$ python3 -q
>>> import numpy as np
>>> np.set_printoptions(precision=2, suppress=True, linewidth=120)
>>> rnd = lambda a: np.round(a, 2) + 0
>>> X = np.arange(105).reshape(7, 15) + 5
>>> print(X)
[[  5   6   7   8   9  10  11  12  13  14  15  16  17  18  19]
 [ 20  21  22  23  24  25  26  27  28  29  30  31  32  33  34]
 [ 35  36  37  38  39  40  41  42  43  44  45  46  47  48  49]
 [ 50  51  52  53  54  55  56  57  58  59  60  61  62  63  64]
 [ 65  66  67  68  69  70  71  72  73  74  75  76  77  78  79]
 [ 80  81  82  83  84  85  86  87  88  89  90  91  92  93  94]
 [ 95  96  97  98  99 100 101 102 103 104 105 106 107 108 109]]
>>> print(np.linalg.cond(X) > 100)
True
>>> print([round(float(x), 2) for x in np.linalg.svd(X, compute_uv=False)[:3]])
[661.2, 20.58, 0.0]
>>> print(np.argsort(-np.linalg.norm(X, axis=0).round(6), kind="stable")[:3])
[14 13 12]
>>> feats = np.load("case11.npy")
>>> print(feats)
[[3. 0. 0. 0. 0. 2. 0.]
 [0. 3. 0. 2. 0. 0. 2.]
 [0. 0. 3. 0. 2. 0. 0.]
 [0. 2. 0. 3. 0. 0. 2.]
 [0. 0. 2. 0. 3. 0. 0.]
 [2. 0. 0. 0. 0. 3. 0.]
 [0. 2. 0. 2. 0. 0. 3.]]
>>> print(np.unique(X.round(6), axis=0).shape)
(7, 15)
>>> print(np.allclose(X[:-1].T @ np.linalg.lstsq(X[:-1].T, X[-1])[0], X[-1]))
True
>>> print(np.abs(np.diag(np.linalg.qr(X)[1])) > 1e-9)
[ True  True False False False False False]
>>> W = np.array([[0, 2, 0, 0],
...     [1, 3, 1, 3],
...     [2, 1, 0, 2],
...     [0, 2, 0, 3],
...     [0, 0, 0, 2],
...     [0, 0, 0, 0],
...     [3, 3, 3, 1]])
>>> coef = np.array([4, 1, 0, 5])
>>> hid = np.maximum(feats @ W + coef, 0)
>>> print(hid)
[[ 4.  7.  0.  5.]
 [13. 20.  9. 22.]
 [10.  4.  0. 15.]
 [12. 19.  8. 22.]
 [ 8.  3.  0. 15.]
 [ 4.  5.  0.  5.]
 [15. 20. 11. 20.]]
>>> print(rnd((hid > 0).mean(axis=0)))
[1.   1.   0.43 1.  ]
>>> print((hid > 0).astype(int))
[[1 1 0 1]
 [1 1 1 1]
 [1 1 0 1]
 [1 1 1 1]
 [1 1 0 1]
 [1 1 0 1]
 [1 1 1 1]]
>>> print(np.linalg.matrix_rank(hid))
4
>>> basis = np.array([[2, -5], [-1, 1], [0, 4], [-3, -4]])
>>> print(W @ basis)
[[ -2   2]
 [-10 -10]
 [ -3 -17]
 [-11 -10]
 [ -6  -8]
 [  0   0]
 [  0  -4]]
>>> print((hid @ basis).round(6).argmax(axis=1))
[0 0 0 0 0 0 0]
>>> print(hid @ basis)
[[ -14.  -33.]
 [ -60.  -97.]
 [ -29. -106.]
 [ -61.  -97.]
 [ -32.  -97.]
 [ -12.  -35.]
 [ -50.  -91.]]
>>> B = np.c_[hid[:, :3] @ np.array([[-2, -2, 1], [-1, 2, 2], [2, 1, 2]]), np.array([1, 3, 1, 3, 2, 2, 0])]
>>> print(B)
[[-15.   6.  18.   1.]
 [-28.  23.  71.   3.]
 [-24. -12.  18.   1.]
 [-27.  22.  66.   3.]
 [-19. -10.  14.   2.]
 [-13.   2.  14.   2.]
 [-28.  21.  77.   0.]]
>>> print(rnd(np.linalg.lstsq(hid, B[:, 0])[0]))
[-2. -1.  2.  0.]
>>> print(rnd(np.linalg.norm(B - hid @ np.linalg.lstsq(hid, B)[0], axis=0)))
[0.   0.   0.   1.23]
>>> print(rnd(np.linalg.norm(np.linalg.qr(hid)[0].T @ B, axis=0) ** 2 / ((B ** 2).sum(axis=0) + 1e-12)))
[1.   1.   1.   0.95]
>>> W0 = np.load("block1.npy")
>>> print(W0)
[[ 2  0  1  1  6 -5  1  0  1  1]
 [ 0  0  2  5 -1  1  5 -3  4 -1]
 [ 1  2  0  2  4 -4  3 -2 -6  6]
 [ 1  5  2 -4  3  2 -5  5  1 -6]
 [ 6 -1  4  3  0  0  2  1  3  0]
 [-5  1 -4  2  0 -2 -2 -1 -2  0]
 [ 1  5  3 -5  2 -2 -2  1 -1 -1]
 [ 0 -3 -2  5  1 -1  1 -4  0  0]
 [ 1  4 -6  1  3 -2 -1  0 -6  2]
 [ 1 -1  6 -6  0  0 -1  0  2  4]]
>>> w, evecs = np.linalg.eigh(W0)
>>> print(rnd(evecs.T @ W0 @ evecs))
[[-17.3    0.     0.     0.     0.     0.     0.     0.     0.     0.  ]
 [  0.   -15.69   0.     0.     0.     0.     0.     0.     0.     0.  ]
 [  0.     0.    -6.18   0.     0.     0.     0.     0.     0.     0.  ]
 [  0.     0.     0.    -2.64   0.     0.     0.     0.     0.     0.  ]
 [  0.     0.     0.     0.    -2.27   0.     0.     0.     0.     0.  ]
 [  0.     0.     0.     0.     0.     1.74   0.     0.     0.     0.  ]
 [  0.     0.     0.     0.     0.     0.     2.34   0.     0.     0.  ]
 [  0.     0.     0.     0.     0.     0.     0.     5.38   0.     0.  ]
 [  0.     0.     0.     0.     0.     0.     0.     0.     9.66   0.  ]
 [  0.     0.     0.     0.     0.     0.     0.     0.     0.    12.94]]
>>> print(np.abs(evecs[:, -1]).round(6).argmax())
2
>>> print(rnd(np.linalg.eigvalsh(W0 + 4 * np.eye(10))))
[-13.3  -11.69  -2.18   1.36   1.73   5.74   6.34   9.38  13.66  16.94]
>>> print(rnd(np.linalg.eigvalsh(W0 @ W0)))
[  3.03   5.14   5.48   6.97  29.    38.15  93.31 167.54 246.06 299.33]
>>> print((w > 1e-8).sum(), (w < -1e-8).sum())
5 5
>>> print(rnd(w))
[-17.3  -15.69  -6.18  -2.64  -2.27   1.74   2.34   5.38   9.66  12.94]
>>> E = np.load("sample0.npy")
>>> print(E)
[[-0.5   0.91 -1.38  0.49 -0.49  0.1   1.01 -0.31  0.6   0.5   1.24 -1.32  0.4   0.41]
 [-0.5   0.9  -1.4   0.5  -0.5   0.1   1.   -0.3   0.6   0.5   1.2  -1.3   0.4   0.4 ]
 [-0.5   1.4   0.4   0.6  -0.2  -1.1   1.4  -1.5  -1.1  -0.7  -0.9   1.6  -1.5   0.1 ]
 [ 0.7   0.1   0.2   1.8  -0.8   0.5   0.1   0.7   1.8   1.4   3.5  -1.8   0.3   1.1 ]
 [-0.3   0.7  -1.4   1.    0.4   0.5  -2.2   0.8   0.3  -0.4   1.   -0.5  -0.2  -1.  ]
 [-2.2  -1.   -0.9  -0.2  -1.    0.3  -1.3  -1.2   0.3   0.3  -1.1  -1.5  -1.7   1.9 ]
 [ 0.9   1.6   0.2  -0.3   0.9  -0.4  -1.2  -1.   -0.4   0.   -1.5   0.2  -0.7   0.3 ]
 [ 0.6   1.   -1.2   0.6   0.5  -0.8   0.6  -0.7   0.   -0.1   1.8  -0.2  -0.1  -0.4 ]
 [-0.9  -0.7   0.7  -1.3   0.7   2.2  -1.1   0.1  -1.5  -0.7  -0.3  -1.8  -1.    2.  ]
 [-0.3   0.    0.8  -1.6  -0.9  -0.7  -1.1   1.2   1.1   0.6   0.9  -0.7   0.3  -1.2 ]
 [ 0.5   0.5  -0.9  -0.6   0.1   1.5  -0.3  -0.3   3.2  -0.2  -2.    1.1   0.4   0.1 ]]
>>> left, sig, Vh = np.linalg.svd(E)
>>> print(rnd(sig))
[6.97 5.9  4.87 4.48 3.51 3.09 2.5  2.26 1.53 1.09 0.01]
>>> B = left[:, :10] @ np.diag(sig[:10]) @ Vh[:10]
>>> print(np.linalg.matrix_rank(E, rtol=0.05))
10
>>> print(rnd(np.linalg.norm(E - B, 2)), rnd(sig[10]))
0.01 0.01
